In [1]: import numpy as np

In [2]: np.set_printoptions(precision=2, suppress=True, linewidth=100)

In [3]: data = np.array([[0, 0, 1, -4, 0, 5, 1, 6],
   ...:     [0, 0, 3, 4, -1, 1, 0, -3],
   ...:     [-1, -3, 0, 5, 1, 3, 4, 0],
   ...:     [4, -4, -5, 0, 0, 2, 1, -2],
   ...:     [0, 1, -1, 0, 0, -1, -5, 4],
   ...:     [-5, -1, -3, -2, 1, 0, 0, -2],
   ...:     [-1, 0, -4, -1, 5, 0, 0, -3],
   ...:     [-6, 3, 0, 2, -4, 2, 3, 0]])

In [4]: def softmax(z):
   ...:     e = np.exp(z - z.max(axis=-1, keepdims=True))
   ...:     return e / e.sum(axis=-1, keepdims=True)
   ...: 

In [5]: print(softmax(data).sum(axis=1))
[1. 1. 1. 1. 1. 1. 1. 1.]

In [6]: print(np.round(softmax(10 * data[1]), 2) + 0)
[0. 0. 0. 1. 0. 0. 0. 0.]

In [7]: print(np.round(softmax(data[1] + -2), 2) + 0)
[0.01 0.01 0.25 0.68 0.   0.03 0.01 0.  ]

In [8]: S = data @ data.T / np.sqrt(8)

In [9]: print(softmax(S)[1] @ data)
[-0.01 -0.02  2.98  4.01 -0.99  1.01  0.03 -2.98]

In [10]: print(softmax(S).round(6).argmax(axis=1))
[0 1 2 3 4 5 6 7]

In [11]: x = np.array([5, 0, 1, 2, 4, 3, 5, 5])

In [12]: print(data @ x)
[ 43  -5  38  16  -9 -38  -6 -21]

In [13]: print(data * x)
[[  0   0   1  -8   0  15   5  30]
 [  0   0   3   8  -4   3   0 -15]
 [ -5   0   0  10   4   9  20   0]
 [ 20   0  -5   0   0   6   5 -10]
 [  0   0  -1   0   0  -3 -25  20]
 [-25   0  -3  -4   4   0   0 -10]
 [ -5   0  -4  -2  20   0   0 -15]
 [-30   0   0   4 -16   6  15   0]]

In [14]: print((data * x).sum(axis=1))
[ 43  -5  38  16  -9 -38  -6 -21]

In [15]: E = np.load("mat.npy")

In [16]: print(E)
[[ 1  0  0  0  0  0  0  0]
 [-2  1  0  0  0  0  0  0]
 [-1  1  2  0  0  0  0  0]
 [-1 -1  0  3  0  0  0  0]
 [ 1  3 -1  3 -3  0  0  0]
 [ 3  0 -1  0  3 -2  0  0]
 [-1  2  1  2  1  0  2  0]
 [ 2  2 -1 -2 -2  0 -2  2]]

In [17]: U, s, Vh = np.linalg.svd(E)

In [18]: print(s)
[6.18 6.1  4.74 3.35 1.62 1.54 1.   0.1 ]

In [19]: Y = U[:, :7] @ np.diag(s[:7]) @ Vh[:7]

In [20]: print(round(float(np.abs(E - Y).max()), 2))
0.06

In [21]: print(np.linalg.matrix_rank(Y))
7

In [22]: print(np.linalg.matrix_rank(E, rtol=0.05))
7

In [23]: mat = 5 * np.eye(8) + np.eye(8, k=1)

In [24]: print(mat)
[[5. 1. 0. 0. 0. 0. 0. 0.]
 [0. 5. 1. 0. 0. 0. 0. 0.]
 [0. 0. 5. 1. 0. 0. 0. 0.]
 [0. 0. 0. 5. 1. 0. 0. 0.]
 [0. 0. 0. 0. 5. 1. 0. 0.]
 [0. 0. 0. 0. 0. 5. 1. 0.]
 [0. 0. 0. 0. 0. 0. 5. 1.]
 [0. 0. 0. 0. 0. 0. 0. 5.]]

In [25]: x = np.array([-2, -2, -3, -5, 4, -3, 5, -5])

In [26]: rhs = mat @ x

In [27]: print(rhs)
[-12. -13. -20. -21.  17. -10.  20. -25.]

In [28]: print(np.linalg.solve(mat, mat[:, 5]))
[0. 0. 0. 0. 0. 1. 0. 0.]

In [29]: print(np.linalg.solve(mat, rhs + mat[:, 2]))
[-2. -2. -2. -5.  4. -3.  5. -5.]

In [30]: print(np.round(np.linalg.solve(mat.T, mat[6]), 2) + 0)
[0. 0. 0. 0. 0. 0. 1. 0.]

In [31]: print(np.linalg.solve(mat, rhs))
[-2. -2. -3. -5.  4. -3.  5. -5.]
